$ python3 -q
>>> import numpy as np
>>> from numpy import linalg as LA
>>> np.set_printoptions(suppress=True, linewidth=120)
>>> rnd = lambda a: np.round(a, 2) + 0
>>> A2 = np.array([[-2, -3, -3],
...     [2, -1, 3],
...     [-1, 0, 0],
...     [-1, 2, 0],
...     [0, -3, -3],
...     [-2, -2, 2],
...     [0, 2, 1],
...     [-3, 1, 1]])
>>> Z = np.array([[1, 0, 5, 6, 8, 6, 5, 5, 9, 1, 0, 8],
...     [8, 1, 5, 0, 2, 3, 7, 3, 1, 0, 1, 1],
...     [6, 0, 5, 3, 6, 7, 7, 6, 2, 2, 9, 8]])
>>> rng = np.random.default_rng(3412)
>>> F = A2 @ Z + 0.05 * rng.normal(size=(8, 12))
>>> rnd(F)
array([[-44.01,  -2.9 , -40.04, -20.95, -40.05, -41.98, -52.08, -36.95, -27.03,  -7.97, -29.96, -42.97],
       [ 12.02,  -0.99,  19.9 ,  21.1 ,  31.92,  30.11,  24.  ,  25.05,  23.  ,   7.96,  25.9 ,  39.02],
       [ -0.91,  -0.01,  -4.99,  -6.01,  -7.98,  -6.06,  -4.95,  -5.04,  -8.94,  -1.07,  -0.1 ,  -7.99],
       [ 15.01,   2.02,   5.08,  -6.05,  -4.  ,  -0.03,   9.  ,   0.97,  -7.02,  -1.08,   1.9 ,  -6.04],
       [-42.03,  -2.98, -30.03,  -9.06, -24.01, -29.99, -42.04, -26.87,  -9.06,  -6.  , -29.98, -26.98],
       [ -6.07,  -1.97, -10.02,  -5.98,  -7.98,  -4.05, -10.02,  -3.95, -16.  ,   2.02,  16.06,  -1.95],
       [ 21.98,   2.03,  15.08,   3.02,  10.09,  13.  ,  20.95,  11.94,   3.99,   1.95,  10.98,   9.99],
       [ 10.99,   0.99,  -5.01, -15.04, -15.99,  -7.97,  -0.98,  -6.01, -23.94,  -0.9 ,   9.98, -14.98]])
>>> rnd(LA.norm(F, 2) / LA.norm(F))
np.float64(0.95)
>>> LA.matrix_rank(F, rtol=0.1)
np.int64(3)
